In [1]: import numpy as np

In [2]: from numpy import linalg as LA

In [3]: np.set_printoptions(precision=1, suppress=True, linewidth=200)

In [4]: data = np.array([[4, 2, 2, 6, 6, 6, 6],
   ...:     [2, 20, 21, 23, 18, 16, 21],
   ...:     [2, 21, 23, 25, 21, 17, 24],
   ...:     [6, 23, 25, 31, 27, 23, 30],
   ...:     [6, 18, 21, 27, 28, 20, 27],
   ...:     [6, 16, 17, 23, 20, 18, 22],
   ...:     [6, 21, 24, 30, 27, 22, 31]])

In [5]: data
Out[5]: 
array([[ 4,  2,  2,  6,  6,  6,  6],
       [ 2, 20, 21, 23, 18, 16, 21],
       [ 2, 21, 23, 25, 21, 17, 24],
       [ 6, 23, 25, 31, 27, 23, 30],
       [ 6, 18, 21, 27, 28, 20, 27],
       [ 6, 16, 17, 23, 20, 18, 22],
       [ 6, 21, 24, 30, 27, 22, 31]])

In [6]: # null space of dimension 3

In [7]: w, vecs = LA.eigh(data)

In [8]: x0 = np.array([-6, 4, 5, 9, -2, -7, 4])

In [9]: vecs * np.abs(w) @ vecs.T
Out[9]: 
array([[ 4.,  2.,  2.,  6.,  6.,  6.,  6.],
       [ 2., 20., 21., 23., 18., 16., 21.],
       [ 2., 21., 23., 25., 21., 17., 24.],
       [ 6., 23., 25., 31., 27., 23., 30.],
       [ 6., 18., 21., 27., 28., 20., 27.],
       [ 6., 16., 17., 23., 20., 18., 22.],
       [ 6., 21., 24., 30., 27., 22., 31.]])

In [10]: np.round(LA.eigvalsh(data[1:, 1:]), 1) + 0
Out[10]: array([  0. ,   0. ,   1.8,   2.7,   7.6, 138.8])

In [11]: np.round(x0 @ data @ x0 / (x0 @ x0), 1), round(w[0], 1), round(float(w[-1]), 1)
Out[11]: (np.float64(23.4), np.float64(-0.0), 139.8)

In [12]: np.abs(data).sum(axis=1).max(), np.round(np.abs(w).max(), 1)
Out[12]: (np.int64(165), np.float64(139.8))
